$ ipython --no-banner

In [1]: import numpy as np

In [2]: np.set_printoptions(precision=2, suppress=True, linewidth=160, sign=" ")

In [3]: rd = lambda a: np.round(a, 2) + 0

In [4]: A = np.loadtxt("mat.csv", delimiter=",")

In [5]: A
Out[5]: 
array([[  3.91,   3.09,  -9.35,   3.73,  -2.98,   1.37,  -5.44,  -0.48,  -1.72,   4.14,  -0.1 ,  -6.16,  12.63],
       [  7.03,  -1.46,  -7.94,  12.33,  -3.35,  16.43,   7.46,   8.07,  -9.64,   3.69,   9.48,   4.51,  -2.3 ],
       [  2.99,   4.61,  -8.9 ,   7.99,   7.55,  12.65,  15.13,   9.18, -24.43, -12.64,  18.97,  -0.04, -15.53],
       [ -6.98,  -5.41,   5.97,  -8.1 ,  -5.41, -14.94, -19.09,  -4.52,  10.01,  11.38, -14.77,  -8.26,  10.84],
       [  7.71,  -1.44,  -1.66,   8.97,  -3.55,   8.98,   1.95,  -0.83,  -3.04,  13.52,   2.21,  -7.51,   3.92],
       [ -1.34,   4.16,  11.06,  -4.91,  14.16, -13.61,  -1.32, -12.03,  10.76,   2.32, -12.84,  -9.39,   7.36],
       [ -3.13,  -5.04,   5.59,   2.16,  -9.68,   0.44,  -3.4 ,  -2.27,   5.43,  16.55,  -6.32,  -0.68,  -3.8 ],
       [ -0.73,   3.08,   1.01,  -2.35,  -1.26,  -0.88,   2.04,  -1.27,   4.56,  -2.5 ,  -2.61,   1.71,  -1.33],
       [  8.65,   3.77,  -9.27,   9.58,   5.72,   8.97,   3.21,   5.72, -10.83, -12.51,  10.96,  -0.34,   2.5 ],
       [-10.91,  -0.19,  11.91, -10.  ,   4.64, -12.84,  -1.68,  -9.31,   8.45,   6.16,  -9.84,  -0.07,  -6.03],
       [ -3.23,   1.92,   0.24,  -3.16,   7.86,  -5.09,   2.89,  -2.65,  -3.47,  -5.69,   1.  ,  -1.51,  -0.62],
       [  6.5 ,   7.35, -12.13,   3.5 ,   4.69,   1.27,   2.96,  -0.1 ,  -8.15, -11.2 ,   6.47,  -5.31,   8.74],
       [ -0.71,  -0.45,   1.58,   0.4 ,   2.43,  -2.2 ,   0.27,  -3.04,  -2.59,   1.28,   0.6 ,  -3.63,  -2.83],
       [  3.39,  -2.49,  -3.29,   2.78,  -3.6 ,   8.46,   6.75,   6.65,   0.1 ,  -5.65,   6.16,   9.81,  -3.74],
       [ -8.19,  -8.49,  10.56,  -7.16, -12.95,  -8.49, -10.14,  -5.76,  18.29,  21.93, -15.62,   2.07,   3.04],
       [  3.16,   1.85,  -7.82,   0.29,  -2.8 ,   5.59,   4.77,   5.85,  -2.31, -11.18,   6.79,   8.74,   0.29],
       [  3.24,   1.2 ,   6.4 ,   7.61,   5.53,  -3.83,  -3.09,  -9.55,  -2.09,  11.82,  -3.95, -17.36,   0.77],
       [ -5.78,  -7.53,   4.87,  -2.89,  -8.65,  -3.72,  -8.21,  -0.75,   4.13,  12.35,  -3.72,   3.63,  -1.77],
       [ -4.19,  -1.12,   1.88,  -5.9 ,   1.85,  -9.73,  -7.82,  -3.12,   0.13,   0.33,  -3.55,  -7.09,   4.9 ],
       [ -1.66,   1.43,   7.44,   1.03,   3.61, -11.72,  -2.32, -15.52,   4.67,  20.25, -12.65, -18.5 ,   5.87],
       [ -3.61,  -1.59,   0.77,  -7.02,  -2.84,  -8.09,  -2.53,  -4.29,   0.54,   4.83,  -3.92,  -7.6 ,   5.1 ],
       [ -8.9 ,  -5.79,   2.31,  -5.52,  -7.74,  -6.16,  -7.67,   1.62,   3.21,   2.6 ,  -4.57,   6.06,  -2.49],
       [ -4.27,  -5.4 ,   5.01,  -5.55,  -9.42,  -2.38,  -4.17,  -0.3 ,  11.91,   9.41,  -6.58,   7.28,  -1.53],
       [ -6.54,   7.04,   6.1 ,  -2.77,  15.12,  -9.45,  10.38, -13.4 ,  -6.53,   4.66,  -2.44, -10.77,  -9.22],
       [-10.44,  -5.03,  21.33,  -5.71,  -7.85, -16.76, -18.32, -17.3 ,  28.95,  30.62, -28.04,  -3.1 ,   3.97],
       [ -1.34,   0.85,   3.67,  -6.26,   2.87,  -2.3 ,   2.84,   1.43,   5.16,  -8.8 ,  -2.56,   3.13,   0.45],
       [ -2.02,  -5.44,   1.95,   1.29,  -9.34,  -0.9 ,  -3.55,  -3.05,   0.98,  14.49,  -2.89,  -2.72,  -3.75],
       [  3.69,  -2.25,  -6.05,   1.62,  -1.29,   2.84,  -1.74,   4.46,  -4.63,  -6.93,   6.54,   1.76,   2.38],
       [  6.32,   2.32, -10.18,   4.68,   2.79,   9.1 ,   5.28,   5.43, -12.57,  -8.54,  11.69,  -0.32,   0.68],
       [ -5.17,  -4.37,  10.52,  -0.3 ,  -8.51,  -2.64,   0.16,  -6.91,   2.39,  26.78,  -7.99, -10.56,  -9.79],
       [  3.96,  -3.08,  -6.19,   3.57,  -9.2 ,  12.06,   3.53,   7.71,  -6.17,   1.43,   8.95,   6.5 ,  -4.03],
       [  4.39,   1.56,  -3.07,   3.26,   2.24,  -0.72,  -1.65,   0.18,   3.43,  -0.01,  -3.76,  -5.61,  12.41],
       [ -9.32,  -3.36,   6.61,  -6.61,  -2.16,  -7.34,  -6.5 ,   0.69,   4.08,  -3.11,  -3.02,   7.71,  -9.01],
       [  2.44,   2.23, -10.97,  -3.5 ,   3.31,   8.81,   6.41,  14.1 ,  -8.28, -29.32,  15.  ,  17.38,  -4.07],
       [ -2.85,   3.45,  -1.65,  -1.7 ,   8.69,  -7.5 ,  -0.01,  -6.29,  -0.41,  -5.38,  -0.29,   0.72,   3.22],
       [ -2.75,   2.43,  -0.35,  -6.68,   5.57,  -3.34,  -0.2 ,   5.27,   2.64, -23.59,   3.55,  10.59,   0.76],
       [  0.65,  -4.92,   1.05,  -6.57,  -2.47,  -8.68, -10.99,  -0.42,  12.56,  -4.19,  -8.2 ,   2.72,  16.82],
       [  2.98,  -2.05,  -3.1 ,   6.18,  -4.87,   5.82,   3.31,   0.26,  -6.25,   9.61,   3.42,  -3.15,  -5.34],
       [ -9.59,  -4.84,  14.57,  -6.65,  -5.55, -14.17, -11.39, -14.08,  13.36,  28.24, -18.22, -12.47,   2.73],
       [ -1.35,  -1.9 ,  -1.63,   0.68,  -3.51,   6.96,  -1.71,   6.54,   1.51,  -6.62,   6.49,  18.3 ,  -7.32],
       [ -6.52,  -5.52,  11.7 ,   0.56,  -5.27,  -0.31,  -1.42,  -7.12,   7.78,  24.17,  -7.71,   2.17, -11.23],
       [  3.29,   5.13,   0.92,  -6.46,  12.77,  -2.43,   7.08,   3.15,  -0.7 , -24.41,   4.59,   1.26,   2.27],
       [  1.67,   6.45,   0.85,  -5.63,  14.33,   0.82,  12.79,   0.81,   1.73, -24.01,   5.72,   9.1 ,  -3.46]])

In [6]: x0 = np.array([-1, 0, -2, -2, 2, 2, 1, 0, -2, -1, 3, 0, 0])

In [7]: target = A @ x0

In [8]: rd(np.linalg.solve(A.T @ A, A.T @ target))
Out[8]: array([-1.,  0., -2., -2.,  2.,  2.,  1.,  0., -2., -1.,  3.,  0.,  0.])

In [9]: rng = np.random.default_rng(5472)

In [10]: target = target + 0.3 * rng.normal(size=43)

In [11]: print(rd(target))
[  -2.26   61.71  172.78 -124.1   -10.37  -73.63  -80.71  -13.52   90.83  -63.78   33.4    72.29    2.86   38.2  -157.06   58.18  -50.69  -63.06  -22.6
 -101.16  -25.97  -43.03  -74.84   23.12 -260.59    1.    -53.84   42.42  102.39  -93.07   48.28  -21.26  -29.86  148.01   17.48   50.1   -68.77    9.15
 -166.9    31.28  -93.1    75.04   88.27]

In [12]: beta, *_ = np.linalg.lstsq(A, target)

In [13]: rd(A.T @ (target - A @ beta))
Out[13]: array([ 0.,  0.,  0.,  0.,  0.,  0.,  0.,  0.,  0.,  0.,  0.,  0.,  0.])

In [14]: [round(float(np.linalg.norm(np.linalg.solve(A.T @ A + lam * np.eye(13), A.T @ target))), 2) for lam in (0, 1, 10, 100)]
Out[14]: [5.67, 5.52, 5.1, 4.39]

In [15]: rd(np.linalg.norm(target - A @ beta))
Out[15]: np.float64(1.34)

In [16]: Xc = (A - A.mean(axis=0)) / A.std(axis=0)

In [17]: rd(Xc.std(axis=0))
Out[17]: array([ 1.,  1.,  1.,  1.,  1.,  1.,  1.,  1.,  1.,  1.,  1.,  1.,  1.])

In [18]: beta = np.linalg.lstsq(np.delete(Xc, 8, axis=1), Xc[:, 8])[0]

In [19]: rd(beta)
Out[19]: array([ 0.32,  0.12,  0.49, -0.1 , -0.26, -0.04,  0.01, -0.18, -0.08, -0.68,  0.51,  0.19])

In [20]: rd(1 - np.var(Xc[:, 8] - np.delete(Xc, 8, axis=1) @ beta))
Out[20]: np.float64(1.0)
